% ipython --no-banner

In [1]: import numpy as np

In [2]: import numpy.linalg as la

In [3]: np.set_printoptions(suppress=True, linewidth=100)

In [4]: tidy = lambda a: np.round(a, 2) + 0

In [5]: mat = np.array([[4.0, 1.0, 0.0, 0.0, 0.0],
   ...:     [0.0, 4.0, 1.0, 0.0, 0.0],
   ...:     [0.0, 0.0, 4.0, 1.0, 0.0],
   ...:     [0.0, 0.0, 0.0, 4.0, 1.0],
   ...:     [0.0, 0.0, 0.0, 0.0, 4.0]])

In [6]: rng = np.random.default_rng(219414)

In [7]: z = rng.permutation(5)

In [8]: z
Out[8]: array([3, 1, 2, 0, 4])

In [9]: M2 = mat[z][:, z]

In [10]: print(np.allclose(M2, mat))
False

In [11]: print(tidy(np.sort(np.abs(la.eigvals(M2)))))
[4. 4. 4. 4. 4.]

In [12]: z = rng.permutation(5)

In [13]: M2 = mat[:, z] * rng.choice([-1, 1], 5)

In [14]: M2
Out[14]: 
array([[-0., -0.,  0., -1.,  4.],
       [-0., -1.,  0., -4.,  0.],
       [-1., -4.,  0., -0.,  0.],
       [-4., -0.,  1., -0.,  0.],
       [-0., -0.,  4., -0.,  0.]])

In [15]: left, _, Vt = la.svd(mat.T @ M2)

In [16]: tidy(la.lstsq(mat, M2)[0])
Out[16]: 
array([[ 0.,  0.,  0.,  0.,  1.],
       [ 0.,  0.,  0., -1.,  0.],
       [ 0., -1.,  0.,  0.,  0.],
       [-1.,  0.,  0.,  0.,  0.],
       [ 0.,  0.,  1.,  0.,  0.]])

In [17]: print(tidy(left @ Vt))
[[ 0.  0.  0.  0.  1.]
 [ 0.  0.  0. -1.  0.]
 [ 0. -1.  0.  0.  0.]
 [-1.  0.  0.  0.  0.]
 [ 0.  0.  1.  0.  0.]]

In [18]: z
Out[18]: array([3, 2, 4, 1, 0])

In [19]: arr = np.load("mat.npy")

In [20]: arr
Out[20]: 
array([[-0.02, -2.06, -5.51,  1.11],
       [-1.33, -2.07,  3.01,  1.65],
       [ 2.14,  3.12,  1.79,  0.79],
       [ 2.06,  5.71, -7.  ,  1.22],
       [ 0.26, -5.69, -7.47, -2.25],
       [-0.36,  3.45, -6.62, -0.95],
       [-1.56, -1.79,  5.91,  3.34],
       [ 3.06, -1.71,  3.32,  2.64],
       [ 0.46,  1.47, -2.3 ,  0.67],
       [-2.36,  2.55, -6.77,  0.38],
       [ 2.91, -2.32, -8.45, -2.7 ],
       [ 5.41,  0.17, -3.42,  0.2 ],
       [ 1.77,  8.5 ,  0.39, -3.43],
       [-2.04, -2.07, -1.  ,  2.56],
       [ 0.07, -2.24,  6.92, -3.38],
       [-1.52,  2.24,  1.45,  0.66],
       [-1.29, -6.33,  0.65, -0.32],
       [-0.39, -1.56, -0.32, -1.36],
       [-0.27, -4.87,  9.64, -0.43],
       [ 1.59, -1.86, -5.66, -0.75],
       [-2.94,  3.03,  4.44,  3.16],
       [-0.56,  0.62, -3.8 , -0.11],
       [-1.29, -1.51, -1.05, -1.33],
       [-3.22, -0.59, -2.81, -0.32],
       [ 2.11,  6.16, -2.74,  0.12]])

In [21]: x0 = np.array([-2, 0, 0, 1])

In [22]: y = arr @ x0

In [23]: tidy(la.lstsq(arr, y)[0])
Out[23]: array([-2.,  0.,  0.,  1.])

In [24]: tidy(la.pinv(arr) @ arr)
Out[24]: 
array([[1., 0., 0., 0.],
       [0., 1., 0., 0.],
       [0., 0., 1., 0.],
       [0., 0., 0., 1.]])

In [25]: y = y + 0.3 * rng.normal(size=25)

In [26]: print(tidy(y))
[  1.06   3.74  -3.74  -2.18  -2.45  -0.4    6.84  -3.04  -0.24   5.34  -8.51 -10.4   -7.49   6.18
  -3.23   3.87   2.36  -0.09   0.47  -3.49   8.85   1.22   1.4    5.86  -3.71]

In [27]: beta, *_ = la.lstsq(arr, y)

In [28]: tidy(beta)
Out[28]: array([-1.94, -0.02, -0.01,  1.01])
